>>> import numpy as np
>>> from numpy import linalg as LA
>>> np.set_printoptions(precision=1, suppress=True, linewidth=140, legacy="1.25")
>>> rd = lambda a: np.round(a, 1) + 0
>>> arr = np.array([[0, 0, 2, 0, 0, 0, 0],
...     [0, 0, 0, 2, 0, 0, 0],
...     [0, 1, 0, -1, 0, 1, -3],
...     [-2, 0, 0, 0, 0, 1, 0]])
>>> rd(LA.norm(arr))
5.0
>>> np.unravel_index(np.abs(arr).argmax(), arr.shape)
(2, 6)
>>> out = np.array([[2, 0, -5, 5, 2, 5, 2, -4, 2, 5],
...     [-4, -1, 2, -4, -4, -4, -5, -2, 5, 1],
...     [-5, -2, 2, 4, -3, -2, 3, 3, 1, 3],
...     [2, 0, 1, 5, 5, -1, 2, 4, -3, -2],
...     [3, 2, 0, -1, 4, 5, -5, 3, 1, -1],
...     [-2, -5, -5, 5, -5, 0, 1, 4, 0, -5],
...     [4, 3, 2, -3, 0, 3, -5, -5, -3, 4],
...     [-5, 4, -1, 2, -4, -2, 4, 5, 4, 1],
...     [-1, 4, -4, 0, -5, -2, 0, 3, 0, 2],
...     [1, 2, 0, -3, 1, 2, 2, 2, -3, 5]])
>>> out[-1] = out[0]
>>> A = out + 0.3 * np.eye(10)
>>> A
array([[ 2.3,  0. , -5. ,  5. ,  2. ,  5. ,  2. , -4. ,  2. ,  5. ],
       [-4. , -0.7,  2. , -4. , -4. , -4. , -5. , -2. ,  5. ,  1. ],
       [-5. , -2. ,  2.3,  4. , -3. , -2. ,  3. ,  3. ,  1. ,  3. ],
       [ 2. ,  0. ,  1. ,  5.3,  5. , -1. ,  2. ,  4. , -3. , -2. ],
       [ 3. ,  2. ,  0. , -1. ,  4.3,  5. , -5. ,  3. ,  1. , -1. ],
       [-2. , -5. , -5. ,  5. , -5. ,  0.3,  1. ,  4. ,  0. , -5. ],
       [ 4. ,  3. ,  2. , -3. ,  0. ,  3. , -4.7, -5. , -3. ,  4. ],
       [-5. ,  4. , -1. ,  2. , -4. , -2. ,  4. ,  5.3,  4. ,  1. ],
       [-1. ,  4. , -4. ,  0. , -5. , -2. ,  0. ,  3. ,  0.3,  2. ],
       [ 2. ,  0. , -5. ,  5. ,  2. ,  5. ,  2. , -4. ,  2. ,  5.3]])
>>> left, sig, Vh = LA.svd(A)
>>> np.argmax(sig[:-1] / (sig[1:] + 1e-6)) + 1
9
>>> out = left[:, :9] @ np.diag(sig[:9]) @ Vh[:9]
>>> rd(np.abs(A - out).max())
0.1
>>> LA.matrix_rank(out)
9
>>> out = A / np.sqrt((A ** 2).mean(axis=1, keepdims=True))
>>> rd(LA.norm(out, axis=1))
array([3.2, 3.2, 3.2, 3.2, 3.2, 3.2, 3.2, 3.2, 3.2, 3.2])
>>> LA.matrix_rank(A - A.mean(axis=1, keepdims=True))
9
>>> vec = np.array([2, 3, 3, 1, 1, 0, 0, 1, 0, 2])
>>> target = A @ vec
>>> c, lr = np.zeros(10), 1 / LA.norm(A, 2) ** 2
>>> for i in range(3):
...     c -= lr * A.T @ (A @ c - target)
...     if i % 1 == 0: print(i, round(LA.norm(A @ c - target), 1))
... 
0 32.9
1 25.2
2 19.5
>>> rd(c)
array([ 0.7,  1.8,  1.2, -0.2,  1.4,  0.3,  0. ,  0.2, -0.5,  1.2])
>>> rd(np.abs(LA.svd(A)[2][-1]))
array([0.7, 0.2, 0.2, 0. , 0.3, 0.1, 0.2, 0.2, 0.4, 0.1])
>>> LA.cond(A) > 100
True
>>> round(np.log10(LA.cond(A)))
2
>>> rd(LA.norm(A, 2) / LA.norm(A))
0.6
>>> q, V = LA.qr(A[:, :2])[0], LA.qr(A[:, 2:])[0]
>>> sig = LA.svd(q.T @ V, compute_uv=False)
>>> rd(sig)
array([1. , 0.9])
>>> rd(np.degrees(np.arccos(sig.clip(0, 1))))
array([ 1. , 22.7])
>>> rd(LA.norm(q @ q.T - V @ V.T, 2))
1.0
>>> (sig > 0.9).sum()
2
>>> rng = np.random.default_rng(9743)
>>> lab = rng.integers(0, 3, 9)
>>> J = (lab[:, None] == lab) * -1 + np.eye(9)
>>> J
array([[ 0.,  0.,  0., -1.,  0.,  0., -1., -1.,  0.],
       [ 0.,  0., -1.,  0.,  0., -1.,  0.,  0., -1.],
       [ 0., -1.,  0.,  0.,  0., -1.,  0.,  0., -1.],
       [-1.,  0.,  0.,  0.,  0.,  0., -1., -1.,  0.],
       [ 0.,  0.,  0.,  0.,  0.,  0.,  0.,  0.,  0.],
       [ 0., -1., -1.,  0.,  0.,  0.,  0.,  0., -1.],
       [-1.,  0.,  0., -1.,  0.,  0.,  0., -1.,  0.],
       [-1.,  0.,  0., -1.,  0.,  0., -1.,  0.,  0.],
       [ 0., -1., -1.,  0.,  0., -1.,  0.,  0.,  0.]])
>>> LA.lstsq(J[:-1].T, J[-1])[2]
7
>>> np.unique(J.round(6), axis=0).shape
(9, 9)
>>> out = A / LA.norm(A, axis=1, keepdims=True)
>>> G = out @ out.T
>>> rd(np.degrees(np.arccos(np.clip(G[9, 0], -1, 1))))
2.1
>>> rd(G)
array([[ 1. , -0.4, -0.1,  0. ,  0.1,  0. ,  0.2, -0.1,  0. ,  1. ],
       [-0.4,  1. ,  0.2, -0.7, -0.2, -0.1,  0.1,  0.2,  0.2, -0.4],
       [-0.1,  0.2,  1. ,  0.1, -0.6,  0.4, -0.6,  0.7,  0.3, -0.1],
       [ 0. , -0.7,  0.1,  1. ,  0.2,  0.2, -0.4,  0. , -0.3,  0. ],
       [ 0.1, -0.2, -0.6,  0.2,  1. , -0.2,  0.4, -0.3, -0.2,  0.1],
       [ 0. , -0.1,  0.4,  0.2, -0.2,  1. , -0.7,  0.3,  0.3,  0. ],
       [ 0.2,  0.1, -0.6, -0.4,  0.4, -0.7,  1. , -0.6, -0.1,  0.2],
       [-0.1,  0.2,  0.7,  0. , -0.3,  0.3, -0.6,  1. ,  0.7, -0.1],
       [ 0. ,  0.2,  0.3, -0.3, -0.2,  0.3, -0.1,  0.7,  1. ,  0. ],
       [ 1. , -0.4, -0.1,  0. ,  0.1,  0. ,  0.2, -0.1,  0. ,  1. ]])
